$ python -q
>>> import numpy as np
>>> np.set_printoptions(precision=2, suppress=True, linewidth=200, sign=" ")
>>> def rnd(a):
...     return np.round(a, 2) + 0
... 
>>> m1 = 0.5 ** np.abs(np.subtract.outer(np.arange(3), np.arange(3)))
>>> m1
array([[ 1.  ,  0.5 ,  0.25],
       [ 0.5 ,  1.  ,  0.5 ],
       [ 0.25,  0.5 ,  1.  ]])
>>> ang = np.radians(30)
>>> R = np.eye(3)
>>> R[1, 1] = R[0, 0] = np.cos(ang)
>>> R[1, 0], R[0, 1] = -np.sin(ang), np.sin(ang)
>>> rnd(R)
array([[ 0.87,  0.5 ,  0.  ],
       [-0.5 ,  0.87,  0.  ],
       [ 0.  ,  0.  ,  1.  ]])
>>> A2 = m1 @ R.T
>>> rnd(np.abs(A2 - m1).max(axis=0))
array([ 0.43,  0.57,  0.  ])
>>> rnd(np.linalg.det(R)), rnd(np.trace(R))
(np.float64(1.0), np.float64(2.73))
>>> np.allclose(np.linalg.norm(m1, axis=1), np.linalg.norm(A2, axis=1))
True
>>> np.allclose(m1 @ m1.T, A2 @ A2.T)
True
>>> w, vecs = np.linalg.eigh(m1)
>>> x0 = np.array([2, 3, 0])
>>> (np.sign(vecs[:, -1].round(6)) == np.sign(vecs[0, -1].round(6))).astype(int)
array([ 1,  1,  1])
>>> rnd(x0 @ m1 @ x0 / (x0 @ x0)), rnd(w[0]), rnd(w[-1])
(np.float64(1.46), np.float64(0.41), np.float64(1.84))
>>> np.trace(m1)
np.float64(3.0)
>>> np.allclose(m1, m1.T)
True
>>> rnd(np.abs(np.linalg.eigvals(m1)).max())
np.float64(1.84)
>>> (m1 + m1.T) / 2
array([[ 1.  ,  0.5 ,  0.25],
       [ 0.5 ,  1.  ,  0.5 ],
       [ 0.25,  0.5 ,  1.  ]])
>>> np.linalg.determinant(m1)
Traceback (most recent call last):
  File "<python-input-23>", line 1, in <module>
    np.linalg.determinant(m1)
    ^^^^^^^^^^^^^^^^^^^^^
AttributeError: module 'numpy.linalg' has no attribute 'determinant'
>>> A2 = np.linalg.inv(m1)
>>> rnd(np.linalg.slogdet(m1)[0])
np.float64(1.0)
>>> rnd(np.linalg.det(m1) * A2)
array([[ 0.75, -0.38,  0.  ],
       [-0.38,  0.94, -0.38],
       [ 0.  , -0.38,  0.75]])
>>> rnd(np.linalg.inv(A2))
array([[ 1.  ,  0.5 ,  0.25],
       [ 0.5 ,  1.  ,  0.5 ],
       [ 0.25,  0.5 ,  1.  ]])
>>> K = np.array([[2, 0, 0, 0], [0, -1, 0, 0], [0, 0, 0, 0], [0, 0, 0, 2]])
>>> # rows and columns are dependent
>>> np.trace(K)
np.int64(3)
>>> np.linalg.matrix_power(K, 4)
array([[ 16,   0,   0,   0],
       [  0,   1,   0,   0],
       [  0,   0,   0,   0],
       [  0,   0,   0,  16]])
>>> rnd(np.sort(np.abs(np.linalg.eigvals(K))))
array([ 0.,  1.,  2.,  2.])
>>> np.allclose(K, K.T)
True
>>> (K + K.T) / 2
array([[ 2.,  0.,  0.,  0.],
       [ 0., -1.,  0.,  0.],
       [ 0.,  0.,  0.,  0.],
       [ 0.,  0.,  0.,  2.]])
>>> np.allclose(K @ K.T, K.T @ K)
True
>>> rank = np.linalg.matrix_rank(K)
>>> rank
np.int64(3)
>>> null = np.linalg.svd(K)[2][rank:].T
>>> [int(np.linalg.matrix_rank(np.delete(K, i, axis=0))) for i in range(4)]
[2, 2, 3, 2]
>>> np.linalg.matrix_rank(K.T @ K), np.linalg.matrix_rank(K @ K.T)
(np.int64(3), np.int64(3))
